$ python -q
>>> import numpy as np
>>> import numpy.linalg as la
>>> np.set_printoptions(suppress=True, linewidth=160)
>>> feats = np.load("data.npy")
>>> print(feats)
[[ 0.44 -0.24  0.33  0.3  -0.07 -0.07 -0.08  0.06 -0.05]
 [-1.71  0.34 -0.53  0.74  0.33 -1.23 -0.24  1.12 -1.16]
 [-0.59 -0.26 -0.38  0.32  0.58  0.05 -0.2   0.15  0.05]
 [ 0.21  0.32  0.46  0.15 -0.38 -0.46  0.13  0.24 -0.49]
 [-0.02 -0.12  0.04  0.27  0.39  0.24 -0.19  0.09  0.24]
 [ 0.64  0.41  0.28 -0.25 -0.26  0.07  0.08 -0.27 -0.09]]
>>> print(np.unravel_index(np.abs(feats).argmax(), feats.shape))
(np.int64(1), np.int64(0))
>>> print(np.count_nonzero(feats))
54
>>> print(np.round(feats.sum(axis=1), 2))
[ 0.62 -2.34 -0.28  0.18  0.94  0.61]
>>> print(np.abs(feats).max())
1.71
>>> print(feats.shape)
(6, 9)
>>> print(la.matrix_rank(feats))
6
>>> Uu, sigma, vt = la.svd(feats, full_matrices=False)
>>> print(np.round(Uu.T @ Uu, 2) + 0)
[[1. 0. 0. 0. 0. 0.]
 [0. 1. 0. 0. 0. 0.]
 [0. 0. 1. 0. 0. 0.]
 [0. 0. 0. 1. 0. 0.]
 [0. 0. 0. 0. 1. 0.]
 [0. 0. 0. 0. 0. 1.]]
>>> print(np.allclose(Uu * sigma @ vt, feats))
True
>>> print(np.round(sigma / sigma[0], 2))
[1.   0.5  0.25 0.13 0.06 0.03]
>>> print(sigma.round(2))
[3.   1.5  0.75 0.38 0.19 0.09]
>>> print(np.round(Uu.T @ feats @ vt.T, 2) + 0)
[[3.   0.   0.   0.   0.   0.  ]
 [0.   1.5  0.   0.   0.   0.  ]
 [0.   0.   0.75 0.   0.   0.  ]
 [0.   0.   0.   0.38 0.   0.  ]
 [0.   0.   0.   0.   0.19 0.  ]
 [0.   0.   0.   0.   0.   0.09]]
>>> G = feats.T @ feats
>>> print((feats @ feats.T).shape)
(6, 6)
>>> print(np.round(la.svd(feats, compute_uv=False) ** 2, 2))
[9.02 2.25 0.56 0.14 0.04 0.01]
>>> X = np.loadtxt("test4.csv", delimiter=",")
>>> print(X.round(2))
[[0.25 0.25 0.25 0.   0.   0.25 0.   0.   0.   0.  ]
 [0.   0.25 0.   0.   0.25 0.   0.   0.   0.25 0.25]
 [0.   0.   0.5  0.   0.5  0.   0.   0.   0.   0.  ]
 [0.2  0.2  0.   0.2  0.2  0.   0.2  0.   0.   0.  ]
 [0.   0.   0.   0.   0.33 0.33 0.   0.   0.33 0.  ]
 [0.   0.   0.   0.   0.33 0.33 0.   0.33 0.   0.  ]
 [0.25 0.25 0.   0.   0.   0.25 0.25 0.   0.   0.  ]
 [0.   0.   0.   0.   0.   0.   0.   0.5  0.5  0.  ]
 [0.17 0.   0.17 0.   0.   0.17 0.17 0.   0.33 0.  ]
 [0.25 0.   0.   0.   0.   0.   0.   0.25 0.25 0.25]]
>>> # rows sum to 1
>>> rng = np.random.default_rng(2899)
>>> lab = rng.permutation(10)
>>> B = X[:, lab] * rng.choice([-1, 1], 10)
>>> print(B.round(2))
[[-0.    0.25 -0.25 -0.25 -0.   -0.    0.25  0.   -0.   -0.  ]
 [-0.25  0.   -0.   -0.25 -0.   -0.    0.    0.25 -0.   -0.25]
 [-0.    0.   -0.5  -0.   -0.   -0.    0.    0.   -0.   -0.5 ]
 [-0.    0.   -0.   -0.2  -0.2  -0.    0.2   0.   -0.2  -0.2 ]
 [-0.    0.33 -0.   -0.   -0.   -0.    0.    0.33 -0.   -0.33]
 [-0.    0.33 -0.   -0.   -0.   -0.33  0.    0.   -0.   -0.33]
 [-0.    0.25 -0.   -0.25 -0.   -0.    0.25  0.   -0.25 -0.  ]
 [-0.    0.   -0.   -0.   -0.   -0.5   0.    0.5  -0.   -0.  ]
 [-0.    0.17 -0.17 -0.   -0.   -0.    0.17  0.33 -0.17 -0.  ]
 [-0.25  0.   -0.   -0.   -0.   -0.25  0.25  0.25 -0.   -0.  ]]
>>> Uu, _, vt = la.svd(X.T @ B)
>>> print(np.round(Uu @ vt, 2) + 0)
[[ 0.  0.  0.  0.  0.  0.  1.  0.  0.  0.]
 [ 0.  0.  0. -1.  0.  0.  0.  0.  0.  0.]
 [ 0.  0. -1.  0.  0.  0.  0.  0.  0.  0.]
 [ 0.  0.  0.  0. -1.  0.  0.  0.  0.  0.]
 [ 0.  0.  0.  0.  0.  0.  0.  0.  0. -1.]
 [ 0.  1.  0.  0.  0.  0.  0.  0.  0.  0.]
 [ 0.  0.  0.  0.  0.  0.  0.  0. -1.  0.]
 [ 0.  0.  0.  0.  0. -1.  0.  0.  0.  0.]
 [ 0.  0.  0.  0.  0.  0.  0.  1.  0.  0.]
 [-1.  0.  0.  0.  0.  0.  0.  0.  0.  0.]]
>>> print(np.round(la.norm(B, "nuc"), 2))
4.64
>>> print(round(la.norm(B) ** 2 / la.norm(B, 2) ** 2, 2))
2.49
>>> print(round(float(la.norm(B[9], 1)), 2), np.round(la.norm(B[9], np.inf), 2))
1.0 0.25
>>> print(round(la.norm(B[9] - B[0]), 2))
0.61
>>> print(np.round(la.norm(B, axis=1), 2))
[0.5  0.5  0.71 0.45 0.58 0.58 0.5  0.71 0.47 0.5 ]
>>> mat = np.load("run19.npy")
>>> print(mat.round(2))
[[ 0.57 -0.43 -0.43 -0.09 -0.26  0.09  0.26  0.09  0.09 -0.09  0.26 -0.26  0.09]
 [-0.43  0.57 -0.43 -0.09 -0.26  0.09  0.26  0.09  0.09 -0.09  0.26 -0.26  0.09]
 [-0.43 -0.43  0.57 -0.09 -0.26  0.09  0.26  0.09  0.09 -0.09  0.26 -0.26  0.09]
 [-0.09 -0.09 -0.09  0.98 -0.05  0.02  0.05  0.02  0.02 -0.02  0.05 -0.05  0.02]
 [-0.26 -0.26 -0.26 -0.05  0.85  0.05  0.15  0.05  0.05 -0.05  0.15 -0.15  0.05]
 [ 0.09  0.09  0.09  0.02  0.05  0.98 -0.05 -0.02 -0.02  0.02 -0.05  0.05 -0.02]
 [ 0.26  0.26  0.26  0.05  0.15 -0.05  0.85 -0.05 -0.05  0.05 -0.15  0.15 -0.05]
 [ 0.09  0.09  0.09  0.02  0.05 -0.02 -0.05  0.98 -0.02  0.02 -0.05  0.05 -0.02]
 [ 0.09  0.09  0.09  0.02  0.05 -0.02 -0.05 -0.02  0.98  0.02 -0.05  0.05 -0.02]
 [-0.09 -0.09 -0.09 -0.02 -0.05  0.02  0.05  0.02  0.02  0.98  0.05 -0.05  0.02]
 [ 0.26  0.26  0.26  0.05  0.15 -0.05 -0.15 -0.05 -0.05  0.05  0.85  0.15 -0.05]
 [-0.26 -0.26 -0.26 -0.05 -0.15  0.05  0.15  0.05  0.05 -0.05  0.15  0.85  0.05]
 [ 0.09  0.09  0.09  0.02  0.05 -0.02 -0.05 -0.02 -0.02  0.02 -0.05  0.05  0.98]]
>>> # symmetric, so the eigenvalues are real
>>> ang = np.radians(135)
>>> R = np.eye(13)
>>> R[4, 4] = R[11, 11] = np.cos(ang)
>>> R[4, 11], R[11, 4] = -np.sin(ang), np.sin(ang)
>>> B = mat @ R.T
>>> print(np.round(la.svd(mat, compute_uv=False), 2), np.round(la.svd(B, compute_uv=False), 2))
[1. 1. 1. 1. 1. 1. 1. 1. 1. 1. 1. 1. 1.] [1. 1. 1. 1. 1. 1. 1. 1. 1. 1. 1. 1. 1.]
>>> print(np.allclose(la.norm(mat, axis=1), la.norm(B, axis=1)))
True
>>> print(np.allclose(mat @ mat.T, B @ B.T))
True
>>> lab = rng.permutation(13)
>>> print(lab)
[ 8  2 10  7  3  4 11  9  6  1  0  5 12]
>>> B = mat[lab][:, lab]
>>> print(np.round(np.diag(B), 2))
[0.98 0.57 0.85 0.98 0.98 0.85 0.85 0.98 0.85 0.57 0.57 0.98 0.98]
>>> print(np.round(np.sort(np.abs(la.eigvals(B))), 2))
[1. 1. 1. 1. 1. 1. 1. 1. 1. 1. 1. 1. 1.]
>>> print(np.allclose(B, mat))
False
>>> vec = np.array([-9, 5, 2, -8, 6, 6, -3, -8, 6, -1, -1, -6, 8])
>>> rhs = mat @ vec
>>> print(rhs.round(2))
[-7.38  6.62  3.62 -7.68  6.97  5.68 -3.97 -8.32  5.68 -0.68 -1.97 -5.03  7.68]
>>> print(np.round(la.solve(mat, mat[:, 5]), 2) + 0)
[0. 0. 0. 0. 0. 1. 0. 0. 0. 0. 0. 0. 0.]
>>> print(np.round(la.solve(mat, -3 * rhs), 2))
[ 27. -15.  -6.  24. -18. -18.   9.  24. -18.   3.   3.  18. -24.]
>>> print(np.round(la.solve(mat, rhs + mat[:, 3]), 2))
[-9.  5.  2. -7.  6.  6. -3. -8.  6. -1. -1. -6.  8.]
>>> print(np.round(la.solve(mat.T, mat[1]), 2) + 0)
[0. 1. 0. 0. 0. 0. 0. 0. 0. 0. 0. 0. 0.]
>>> print(np.round(la.norm(mat, axis=0), 2))
[1. 1. 1. 1. 1. 1. 1. 1. 1. 1. 1. 1. 1.]
>>> print(round(float(mat[:, 8] @ mat[:, 2]), 2))
0.0
>>> W0 = np.load("mat.npy")
>>> print(W0)
[[ 0  0  0  0  0  0]
 [ 0 -3 -6  0 -1 -2]
 [-3 -6 -6 -1 -2 -2]
 [ 0  0  0  0  0  0]
 [ 0  1  2  0 -3 -6]
 [ 1  2  2 -3 -6 -6]]
>>> Uu, sigma, vt = la.svd(W0)
>>> print(np.argmax(sigma[:-1] / (sigma[1:] + 1e-6)) + 1)
4
>>> B = Uu[:, :4] @ np.diag(sigma[:4]) @ vt[:4]
>>> print(B.round(2) + 0)
[[ 0.  0.  0.  0.  0.  0.]
 [ 0. -3. -6.  0. -1. -2.]
 [-3. -6. -6. -1. -2. -2.]
 [ 0.  0.  0.  0.  0.  0.]
 [ 0.  1.  2.  0. -3. -6.]
 [ 1.  2.  2. -3. -6. -6.]]
>>> Uu, sigma, vt = la.svd(W0)
>>> evecs = vt[:(sigma > 1e-8).sum()]
>>> vec = W0[0] + -2 * W0[3] + rng.integers(2) * np.eye(6)[5]
>>> print(vec)
[0. 0. 0. 0. 0. 0.]
>>> print(np.round(evecs.T @ evecs, 2) + 0)
[[ 0.56  0.44 -0.22  0.    0.    0.  ]
 [ 0.44  0.56  0.22  0.    0.    0.  ]
 [-0.22  0.22  0.89  0.    0.    0.  ]
 [ 0.    0.    0.    0.56  0.44 -0.22]
 [ 0.    0.    0.    0.44  0.56  0.22]
 [ 0.    0.    0.   -0.22  0.22  0.89]]
>>> print(la.matrix_rank(np.vstack([W0, vec])))
4
>>> print(np.round(np.diag(evecs.T @ evecs), 2))
[0.56 0.56 0.89 0.56 0.56 0.89]
>>> print(np.allclose(evecs.T @ evecs @ vec, vec))
True
>>> G = W0.T @ W0
>>> print((W0 @ W0.T).shape)
(6, 6)
>>> print(np.trace(G), (W0 ** 2).sum())
280 280
>>> print(np.round(la.eigvalsh(G)[::-1], 2) + 0)
[133.25 133.25   6.75   6.75   0.     0.  ]
>>> print(np.allclose(G, G.T))
True
>>> B = feats + rng.integers(-2, 3, (6, 5)) @ rng.integers(-2, 3, (5, 9))
>>> print(B.round(2))
[[  2.44 -10.24   4.33  -5.7    1.93  -3.07  -4.08   0.06   5.95]
 [ -2.71  -6.66   3.47  -2.26   1.33  -4.23  -1.24   1.12   2.84]
 [ -0.59  13.74  -4.38   8.32  -1.42   4.05   3.8    0.15  -5.95]
 [  8.21  10.32   0.46   1.15   1.62   6.54  -3.87  -1.76  -3.49]
 [ -2.02  -3.12  -1.96  -2.73   0.39   4.24  -0.19  -3.91  -2.76]
 [ -2.36   6.41  -5.72   6.75  -4.26   3.07   7.08  -4.27  -1.09]]
>>> print(np.round(la.svd(B - feats, compute_uv=False), 2) + 0)
[29.86 14.42  8.68  5.23  1.94  0.  ]
>>> print(np.abs(B - feats).sum(axis=1))
[37. 24. 42. 37. 21. 41.]
>>> print(np.round(W0.mean(axis=0), 2))
[-0.33 -1.   -1.33 -0.67 -2.   -2.67]
>>> print(np.diff(W0, axis=0))
[[ 0 -3 -6  0 -1 -2]
 [-3 -3  0 -1 -1  0]
 [ 3  6  6  1  2  2]
 [ 0  1  2  0 -3 -6]
 [ 1  1  0 -3 -3  0]]
>>> print(W0 - W0[0])
[[ 0  0  0  0  0  0]
 [ 0 -3 -6  0 -1 -2]
 [-3 -6 -6 -1 -2 -2]
 [ 0  0  0  0  0  0]
 [ 0  1  2  0 -3 -6]
 [ 1  2  2 -3 -6 -6]]
>>> print(np.unravel_index(np.abs(W0).argmax(), W0.shape))
(np.int64(1), np.int64(2))
>>> print(np.abs(W0).max())
6
>>> m1 = np.load("layer5.npy")
>>> print(m1)
[[  0.19  -3.31   2.     1.69  -0.25   0.75  -1.63   2.    -1.31  -4.88  -1.25  -3.31  -1.31  -0.63]
 [ 20.44  -1.06   2.     3.94   8.75   9.75   2.88   2.     0.94   8.63   7.75  -1.06   0.94   3.88]
 [  7.52  -2.5    2.     2.5    3.01   4.01   0.01   2.    -0.5    0.02   2.01  -2.5   -0.5    1.01]
 [  0.58  -3.27   2.     1.73  -0.08   0.92  -1.54   2.    -1.27  -4.61  -1.08  -3.27  -1.27  -0.54]
 [ -6.37  -4.04   2.     0.96  -3.16  -2.16  -3.08   2.    -2.04  -9.24  -4.16  -4.04  -2.04  -2.08]
 [ 12.13  -1.99   2.     3.01   5.06   6.06   1.03   2.     0.01   3.09   4.06  -1.99   0.01   2.03]
 [ -9.39  -4.38   2.     0.62  -4.51  -3.51  -3.75   2.    -2.38 -11.26  -5.51  -4.38  -2.38  -2.75]
 [ -0.91  -3.43   2.     1.57  -0.74   0.26  -1.87   2.    -1.43  -5.61  -1.74  -3.43  -1.43  -0.87]
 [ 20.1   -1.1    2.     3.9    8.6    9.6    2.8    2.     0.9    8.4    7.6   -1.1    0.9    3.8 ]
 [ -0.72  -3.41   2.     1.59  -0.65   0.35  -1.83   2.    -1.41  -5.48  -1.65  -3.41  -1.41  -0.83]
 [  0.48  -3.28   2.     1.72  -0.12   0.88  -1.56   2.    -1.28  -4.68  -1.12  -3.28  -1.28  -0.56]
 [  3.15  -2.98   2.     2.02   1.07   2.07  -0.97   2.    -0.98  -2.9    0.07  -2.98  -0.98   0.03]
 [  8.26  -2.42   2.     2.58   3.34   4.34   0.17   2.    -0.42   0.51   2.34  -2.42  -0.42   1.17]
 [-12.54  -4.73   2.     0.27  -5.91  -4.91  -4.45   2.    -2.73 -13.36  -6.91  -4.73  -2.73  -3.45]
 [  3.57  -2.94   2.     2.06   1.25   2.25  -0.87   2.    -0.94  -2.62   0.25  -2.94  -0.94   0.13]
 [  2.94  -3.01   2.     1.99   0.97   1.97  -1.01   2.    -1.01  -3.04  -0.03  -3.01  -1.01  -0.01]
 [ -5.67  -3.96   2.     1.04  -2.85  -1.85  -2.93   2.    -1.96  -8.78  -3.85  -3.96  -1.96  -1.93]
 [ -6.44  -4.05   2.     0.95  -3.19  -2.19  -3.1    2.    -2.05  -9.29  -4.19  -4.05  -2.05  -2.1 ]
 [-10.76  -4.53   2.     0.47  -5.11  -4.11  -4.06   2.    -2.53 -12.17  -6.11  -4.53  -2.53  -3.06]
 [  6.39  -2.62   2.     2.38   2.51   3.51  -0.25   2.    -0.62  -0.74   1.51  -2.62  -0.62   0.75]
 [  7.67  -2.48   2.     2.52   3.08   4.08   0.04   2.    -0.48   0.12   2.08  -2.48  -0.48   1.04]
 [ -7.47  -4.16   2.     0.84  -3.66  -2.66  -3.33   2.    -2.16  -9.98  -4.66  -4.16  -2.16  -2.33]
 [  0.66  -3.26   2.     1.74  -0.04   0.96  -1.52   2.    -1.26  -4.56  -1.04  -3.26  -1.26  -0.52]
 [-15.32  -5.04   2.    -0.04  -7.14  -6.14  -5.07   2.    -3.04 -15.21  -8.14  -5.04  -3.04  -4.07]
 [ -0.04  -3.34   2.     1.66  -0.35   0.65  -1.68   2.    -1.34  -5.03  -1.35  -3.34  -1.34  -0.68]
 [ 12.82  -1.91   2.     3.09   5.37   6.37   1.18   2.     0.09   3.55   4.37  -1.91   0.09   2.18]
 [ 23.33  -0.74   2.     4.26  10.04  11.04   3.52   2.     1.26  10.55   9.04  -0.74   1.26   4.52]
 [-14.8   -4.98   2.     0.02  -6.91  -5.91  -4.96   2.    -2.98 -14.87  -7.91  -4.98  -2.98  -3.96]
 [ -3.21  -3.69   2.     1.31  -1.76  -0.76  -2.38   2.    -1.69  -7.14  -2.76  -3.69  -1.69  -1.38]
 [ 10.55  -2.16   2.     2.84   4.36   5.36   0.68   2.    -0.16   2.04   3.36  -2.16  -0.16   1.68]
 [  8.18  -2.42   2.     2.58   3.3    4.3    0.15   2.    -0.42   0.45   2.3   -2.42  -0.42   1.15]
 [  5.52  -2.72   2.     2.28   2.12   3.12  -0.44   2.    -0.72  -1.32   1.12  -2.72  -0.72   0.56]
 [ -9.91  -4.43   2.     0.57  -4.74  -3.74  -3.87   2.    -2.43 -11.61  -5.74  -4.43  -2.43  -2.87]
 [ -2.35  -3.59   2.     1.41  -1.38  -0.38  -2.19   2.    -1.59  -6.57  -2.38  -3.59  -1.59  -1.19]
 [ 18.31  -1.3    2.     3.7    7.81   8.81   2.4    2.     0.7    7.21   6.81  -1.3    0.7    3.4 ]
 [ -0.35  -3.37   2.     1.63  -0.49   0.51  -1.74   2.    -1.37  -5.23  -1.49  -3.37  -1.37  -0.74]
 [ -7.39  -4.15   2.     0.85  -3.62  -2.62  -3.31   2.    -2.15  -9.93  -4.62  -4.15  -2.15  -2.31]
 [  0.8   -3.24   2.     1.76   0.02   1.02  -1.49   2.    -1.24  -4.46  -0.98  -3.24  -1.24  -0.49]
 [  2.57  -3.05   2.     1.95   0.81   1.81  -1.1    2.    -1.05  -3.29  -0.19  -3.05  -1.05  -0.1 ]
 [  3.92  -2.9    2.     2.1    1.41   2.41  -0.8    2.    -0.9   -2.39   0.41  -2.9   -0.9    0.2 ]
 [ -2.17  -3.57   2.     1.43  -1.3   -0.3   -2.15   2.    -1.57  -6.45  -2.3   -3.57  -1.57  -1.15]
 [ 13.55  -1.83   2.     3.17   5.69   6.69   1.34   2.     0.17   4.03   4.69  -1.83   0.17   2.34]]
>>> # column 7 repeats column 2
>>> vec = np.array([4, 5, 8, 3, 4, 2, 9, 8, 1, 7, 3, 0, 5, 0])
>>> print(np.sign((m1 @ vec).round(6)))
[-1.  1.  1. -1. -1.  1. -1. -1.  1. -1. -1.  1.  1. -1.  1.  1. -1. -1. -1.  1.  1. -1. -1. -1. -1.  1.  1. -1. -1.  1.  1.  1. -1. -1.  1. -1. -1. -1. -1.
  1. -1.  1.]
>>> print(la.norm(m1 @ vec) <= la.norm(m1, 2) * la.norm(vec) + 1e-9)
True
>>> print(m1 @ np.eye(14)[3])
[ 1.69  3.94  2.5   1.73  0.96  3.01  0.62  1.57  3.9   1.59  1.72  2.02  2.58  0.27  2.06  1.99  1.04  0.95  0.47  2.38  2.52  0.84  1.74 -0.04  1.66  3.09
  4.26  0.02  1.31  2.84  2.58  2.28  0.57  1.41  3.7   1.63  0.85  1.76  1.95  2.1   1.43  3.17]
